In [1]: import numpy as np

In [2]: np.set_printoptions(precision=2, suppress=True, linewidth=160)

In [3]: J = np.load("case16.npy")

In [4]: print(J)
[[ 1  1 -2 -1 -2  1]
 [-1  2 -1 -1  0  2]
 [ 1  0  2  0  1 -1]
 [ 2 -1  1 -2  0 -1]
 [ 2  1  0  1 -1 -1]
 [ 0  1  0 -1  0 -1]]

In [5]: round(float(np.linalg.norm(J, "nuc")), 2)
Out[5]: 14.91

In [6]: J[4] @ J[0]
Out[6]: np.int64(3)

In [7]: round(float(np.linalg.norm(J, 1)), 2), round(np.linalg.norm(J, np.inf), 2)
Out[7]: (7.0, np.float64(8.0))

In [8]: Uu, s, VT = np.linalg.svd(J)

In [9]: np.argmax(s[:-1] / (s[1:] + 1e-6)) + 1
Out[9]: np.int64(5)

In [10]: B = Uu[:, :5] @ np.diag(s[:5]) @ VT[:5]

In [11]: np.linalg.matrix_rank(J, rtol=0.05)
Out[11]: np.int64(5)

In [12]: round(float(np.linalg.norm(J - B) / np.linalg.norm(J)), 2)
Out[12]: 0.02

In [13]: f, r1 = J[4], J[3]

In [14]: f @ f
Out[14]: np.int64(8)

In [15]: f @ r1
Out[15]: np.int64(2)

In [16]: pr = (f @ r1) / (f @ f) * f

In [17]: r1 - pr
Out[17]: array([ 1.5 , -1.25,  1.  , -2.25,  0.25, -0.75])

In [18]: round(np.linalg.norm(f + r1) ** 2 + np.linalg.norm(f - r1) ** 2, 2)
Out[18]: np.float64(38.0)

In [19]: print((r1 - pr) @ f)
0.0

In [20]: print(np.linalg.matrix_rank(np.outer(f, r1)))
1

In [21]: np.outer(f, r1)
Out[21]: 
array([[ 4, -2,  2, -4,  0, -2],
       [ 2, -1,  1, -2,  0, -1],
       [ 0,  0,  0,  0,  0,  0],
       [ 2, -1,  1, -2,  0, -1],
       [-2,  1, -1,  2,  0,  1],
       [-2,  1, -1,  2,  0,  1]])

In [22]: W = np.array([[0, 3, 0, 1, 4, 9],
    ...:     [1, 1, 6, 5, 4, 6],
    ...:     [9, 6, 7, 9, 3, 5],
    ...:     [9, 6, 3, 4, 8, 6],
    ...:     [5, 8, 3, 1, 4, 5],
    ...:     [8, 6, 8, 1, 9, 0]])

In [23]: beta = np.array([-3, -1, 3, -1, 1, -1])

In [24]: H = np.maximum(J @ W + beta, 0)

In [25]: np.linalg.matrix_rank(H)
Out[25]: np.int64(4)

In [26]: print((H > 0).astype(int))
[[0 0 0 0 0 0]
 [0 0 1 0 1 0]
 [1 1 1 1 1 1]
 [0 0 0 0 0 1]
 [0 0 1 1 1 1]
 [0 0 0 0 0 0]]

In [27]: H
Out[27]: 
array([[ 0,  0,  0,  0,  0,  0],
       [ 0,  0, 21,  0, 12,  0],
       [12, 16, 12, 18,  6, 23],
       [ 0,  0,  0,  0,  0,  4],
       [ 0,  0,  1,  8,  8, 24],
       [ 0,  0,  0,  0,  0,  0]])

In [28]: Z = np.array([[2, 0], [3, 0], [1, 0], [2, 1], [3, 3], [0, 2]])

In [29]: W @ Z
Out[29]: 
array([[23, 31],
       [33, 29],
       [70, 28],
       [71, 40],
       [51, 23],
       [71, 28]])

In [30]: np.unique(H.round(6), axis=0).shape
Out[30]: (5, 6)

In [31]: np.round(np.trace(np.linalg.pinv(H) @ H), 2)
Out[31]: np.float64(4.0)

In [32]: np.abs(np.diag(np.linalg.qr(H)[1])) > 1e-9
Out[32]: array([ True, False,  True, False, False, False])

In [33]: np.linalg.lstsq(H[:-1].T, H[-1])[2]
Out[33]: np.int32(4)

In [34]: np.allclose(H[:-1].T @ np.linalg.lstsq(H[:-1].T, H[-1])[0], H[-1])
Out[34]: True

In [35]: W0 = np.array([[2, 0, 2, 0], [0, 1, 0, 1], [4, 0, 4, 0], [0, 2, 0, 2]])

In [36]: W0
Out[36]: 
array([[2, 0, 2, 0],
       [0, 1, 0, 1],
       [4, 0, 4, 0],
       [0, 2, 0, 2]])

In [37]: np.linalg.matrix_rank(W0, rtol=0.1)
Out[37]: np.int64(2)

In [38]: np.linalg.cond(W0) > 100
Out[38]: np.True_

In [39]: np.argsort(-np.linalg.norm(W0, axis=0).round(6), kind="stable")[:3]
Out[39]: array([0, 2, 1])

In [40]: Uu, s, VT = np.linalg.svd(W0)

In [41]: vecs = VT[:(s > 1e-8).sum()]

In [42]: rng = np.random.default_rng(14)

In [43]: vec = W0[2] + 3 * W0[1] + rng.integers(2) * np.eye(4)[1]

In [44]: vec
Out[44]: array([4., 3., 4., 3.])

In [45]: np.allclose(vecs.T @ vecs @ vec, vec)
Out[45]: True

In [46]: np.diag(vecs.T @ vecs)
Out[46]: array([0.5, 0.5, 0.5, 0.5])

In [47]: print(vecs.T @ vecs)
[[0.5 0.  0.5 0. ]
 [0.  0.5 0.  0.5]
 [0.5 0.  0.5 0. ]
 [0.  0.5 0.  0.5]]

In [48]: r = np.linalg.matrix_rank(W0)

In [49]: r
Out[49]: np.int64(2)

In [50]: ns = np.linalg.svd(W0)[2][r:].T

In [51]: np.allclose(W0 @ ns, 0)
Out[51]: True

In [52]: ns @ ns.T
Out[52]: 
array([[ 0.5,  0. , -0.5,  0. ],
       [ 0. ,  0.5,  0. , -0.5],
       [-0.5,  0. ,  0.5,  0. ],
       [ 0. , -0.5,  0. ,  0.5]])

In [53]: [int(np.linalg.matrix_rank(W0[:i])) for i in range(1, len(W0) + 1)]
Out[53]: [1, 2, 2, 2]

In [54]: np.linalg.matrix_rank(W0.T @ W0), np.linalg.matrix_rank(W0 @ W0.T)
Out[54]: (np.int64(2), np.int64(2))

In [55]: print(ns.shape)
(4, 2)

In [56]: B = np.array([[4, 1, 2, 3], [4, 2, 3, 0], [2, 2, 4, 1], [0, 2, 4, 0]])

In [57]: feats = np.triu(B)

In [58]: feats
Out[58]: 
array([[4, 1, 2, 3],
       [0, 2, 3, 0],
       [0, 0, 4, 1],
       [0, 0, 0, 0]])

In [59]: labels = rng.permutation(4)

In [60]: labels
Out[60]: array([0, 3, 1, 2])

In [61]: B = feats[labels][:, labels]

In [62]: B
Out[62]: 
array([[4, 3, 1, 2],
       [0, 0, 0, 0],
       [0, 0, 2, 3],
       [0, 1, 0, 4]])

In [63]: np.diag(B)
Out[63]: array([4, 0, 2, 4])

In [64]: Uu, s, VT = np.linalg.svd(B)

In [65]: vecs = VT[:(s > 1e-8).sum()]

In [66]: vec = B[0] + 5 * B[2] + rng.integers(2) * np.eye(4)[2]

In [67]: vec
Out[67]: array([ 4.,  3., 11., 17.])

In [68]: vecs.T @ vecs
Out[68]: 
array([[ 0.7 ,  0.42,  0.16, -0.1 ],
       [ 0.42,  0.42, -0.22,  0.15],
       [ 0.16, -0.22,  0.92,  0.05],
       [-0.1 ,  0.15,  0.05,  0.96]])

In [69]: np.linalg.matrix_rank(np.vstack([B, vec]))
Out[69]: np.int64(3)

In [70]: K = np.array([[8, 0], [-1, -2]])

In [71]: print(K - K[0])
[[ 0  0]
 [-9 -2]]

In [72]: K.sum(axis=1)
Out[72]: array([ 8, -3])

In [73]: np.diff(K, axis=0)
Out[73]: array([[-9, -2]])

In [74]: np.linalg.svd(K, compute_uv=False)
Out[74]: array([8.07, 1.98])

In [75]: print(np.count_nonzero(K))
3

In [76]: B = K + rng.integers(-2, 3, (2, 1)) @ rng.integers(-2, 3, (1, 2))

In [77]: print(B)
[[10 -1]
 [-3 -1]]

In [78]: np.linalg.matrix_rank(B - K, tol=1e-8)
Out[78]: np.int64(1)

In [79]: np.abs(B - K).sum(axis=1)
Out[79]: array([3, 3])

In [80]: B - K
Out[80]: 
array([[ 2, -1],
       [-2,  1]])

In [81]: print(np.round(np.linalg.svd(B - K, compute_uv=False), 2) + 0)
[3.16 0.  ]

In [82]: mat = np.array([[24.51, -6.82, -13.54],
    ...:     [8.9, -3.24, 34.09],
    ...:     [1.14, -0.32, -31.0],
    ...:     [19.38, 2.12, 2.56],
    ...:     [21.46, -11.36, 1.65],
    ...:     [-4.04, 10.59, -7.83],
    ...:     [5.09, -2.57, 1.55],
    ...:     [3.81, -4.49, -21.34],
    ...:     [-5.64, 4.04, -22.22],
    ...:     [0.52, -12.41, 7.23],
    ...:     [-4.82, 1.25, 3.11]])

In [83]: Z = mat[[9, 0]].astype(float)

In [84]: for _ in range(4):
    ...:     labels = np.linalg.norm(mat[:, None] - Z, axis=-1).argmin(axis=1)
    ...:     Z = np.array([mat[labels == j].mean(axis=0) for j in range(2)])
    ...: 

In [85]: print(labels)
[1 0 1 0 0 1 0 1 1 0 0]

In [86]: print(np.abs(Z[1] - Z[0]).argmax())
2

In [87]: np.bincount(labels)
Out[87]: array([6, 5])

In [88]: Z[1] - Z[0]
Out[88]: array([ -4.47,   4.97, -27.55])

In [89]: E = np.load("sample17.npy")

In [90]: E
Out[90]: 
array([[ 0.9,  0.1,  0.6],
       [-0.8,  0.5, -0.8],
       [ 1. ,  0.9, -0.2],
       [-0.2, -0.5, -0.7],
       [-0.6, -0.2,  0.3],
       [ 0.4, -0.2, -0.1]])

In [91]: P = E @ np.linalg.solve(E.T @ E, E.T)

In [92]: np.diag(P)
Out[92]: array([0.35, 0.69, 0.75, 0.71, 0.3 , 0.21])

In [93]: np.trace(P)
Out[93]: np.float64(3.0)

In [94]: P @ E[:, 2]
Out[94]: array([ 0.6, -0.8, -0.2, -0.7,  0.3, -0.1])

In [95]: vec = np.array([3, 3, 2])

In [96]: rhs = E @ vec

In [97]: beta, lr = np.zeros(3), 1 / np.linalg.norm(E, 2) ** 2

In [98]: for i in range(6):
    ...:     beta -= lr * E.T @ (E @ beta - rhs)
    ...:     if i % 1 == 0: print(i, round(np.linalg.norm(E @ beta - rhs), 2))
    ...: 
0 1.42
1 1.07
2 0.83
3 0.65
4 0.52
5 0.41

In [99]: beta
Out[99]: array([3.21, 2.66, 1.73])

In [100]: round(np.linalg.cond(E), 2)
Out[100]: np.float64(2.24)
